% python3 -q
>>> import numpy as np
>>> np.set_printoptions(suppress=True, linewidth=100)
>>> M = np.array([[0.0, 0.0, 0.0, 0.0, 3.0, -3.0],
...     [0.0, 0.0, 0.0, 0.0, 0.0, -2.0],
...     [0.0, 0.0, 0.0, 0.0, -1.0, -3.0],
...     [0.0, 0.0, 0.0, 0.0, -2.0, -3.0],
...     [3.0, 0.0, -1.0, -2.0, 0.0, 0.0],
...     [-3.0, -2.0, -3.0, -3.0, 0.0, 0.0]])
>>> # null space of dimension 2
>>> np.linalg.lstsq(M[:-1].T, M[-1])[2]
np.int32(3)
>>> try:
...     np.linalg.inv(M)
... except np.linalg.LinAlgError as e:
...     print(repr(e))
... 
LinAlgError('Singular matrix')
>>> np.unique(M.round(6), axis=0).shape
(6, 6)
>>> F = np.load("a.npy")
>>> F
array([[3, 1, 2, 0, 0],
       [0, 3, 1, 2, 0],
       [0, 0, 3, 1, 2],
       [2, 0, 0, 3, 1],
       [1, 2, 0, 0, 3]])
>>> f, r1 = F[4], F[3]
>>> f @ r1
np.int64(5)
>>> f @ f
np.int64(14)
>>> p = (f @ r1) / (f @ f) * f
>>> np.round(np.linalg.norm(f + r1) ** 2 + np.linalg.norm(f - r1) ** 2, 2)
np.float64(56.0)
>>> np.outer(f, r1)
array([[2, 0, 0, 3, 1],
       [4, 0, 0, 6, 2],
       [0, 0, 0, 0, 0],
       [0, 0, 0, 0, 0],
       [6, 0, 0, 9, 3]])
>>> np.linalg.matrix_rank(np.outer(f, r1))
np.int64(1)
>>> (r1 - p) @ f
np.float64(0.0)
>>> np.round(r1 - p, 2)
array([ 1.64, -0.71,  0.  ,  3.  , -0.07])
>>> rng = np.random.default_rng(65277)
>>> idx = rng.permutation(5)
>>> idx
array([2, 3, 0, 1, 4])
>>> A2 = F[idx][:, idx]
>>> A2
array([[3, 1, 0, 0, 2],
       [0, 3, 2, 0, 1],
       [2, 0, 3, 1, 0],
       [1, 2, 0, 3, 0],
       [0, 0, 1, 2, 3]])
>>> np.round(np.sort(np.abs(np.linalg.eigvals(A2))), 2)
array([2.72, 2.72, 3.1 , 3.1 , 6.  ])
>>> round(float(np.linalg.det(A2)), 2), round(float(np.linalg.det(F[idx])), 2)
(426.0, 426.0)
>>> np.trace(A2)
np.int64(15)
>>> np.allclose(F @ F.T, F.T @ F)
True
>>> (F @ F)[0]
array([ 9,  6, 13,  4,  4])
>>> np.round(np.fft.fft(F[0]), 2)
array([6.  +0.j  , 1.69-2.13j, 2.81+1.31j, 2.81-1.31j, 1.69+2.13j])
